% python3 -q
>>> import numpy as np
>>> import numpy.linalg as la
>>> np.set_printoptions(suppress=True, linewidth=120)
>>> A = np.loadtxt("m.csv", delimiter=",")
>>> A
array([[-1.,  0.,  1.,  2.],
       [ 3.,  4.,  5.,  6.],
       [ 7.,  8.,  9., 10.],
       [11., 12., 13., 14.],
       [15., 16., 17., 18.]])
>>> np.argsort(-la.norm(A, axis=0).round(6), kind="stable")[:3]
array([3, 2, 1])
>>> round(float(la.norm(A, 2) / la.norm(A)), 2)
1.0
>>> print([round(float(x), 2) for x in la.svd(A, compute_uv=False)[:3]])
[45.85, 2.76, 0.0]
>>> la.cond(A) > 100
np.True_
>>> rank = la.matrix_rank(A)
>>> rank
np.int64(2)
>>> ns = la.svd(A)[2][rank:].T
>>> print(np.round(A @ ns, 2) + 0)
[[0. 0.]
 [0. 0.]
 [0. 0.]
 [0. 0.]
 [0. 0.]]
>>> np.round(ns @ ns.T, 2)
array([[ 0.3, -0.4, -0.1,  0.2],
       [-0.4,  0.7, -0.2, -0.1],
       [-0.1, -0.2,  0.7, -0.4],
       [ 0.2, -0.1, -0.4,  0.3]])
>>> print(ns.shape)
(4, 2)
>>> m1 = np.load("data.npy")
>>> m1
array([[ 5,  0,  0],
       [ 0, -2,  0],
       [ 0,  0,  1]])
>>> Y = np.array([[9, 6, 2], [0, 0, 3], [8, 4, 0]])
>>> print(np.einsum("ik,kj->ij", m1, Y))
[[45 30 10]
 [ 0  0 -6]
 [ 8  4  0]]
>>> Y.T @ m1.T
array([[45,  0,  8],
       [30,  0,  4],
       [10, -6,  0]])
>>> np.einsum("ik,kj->ji", m1, Y)
array([[45,  0,  8],
       [30,  0,  4],
       [10, -6,  0]])
>>> la.matrix_rank(np.vstack([m1, Y.T]))
np.int64(3)
>>> np.einsum("ij->j", m1)
array([ 5, -2,  1])
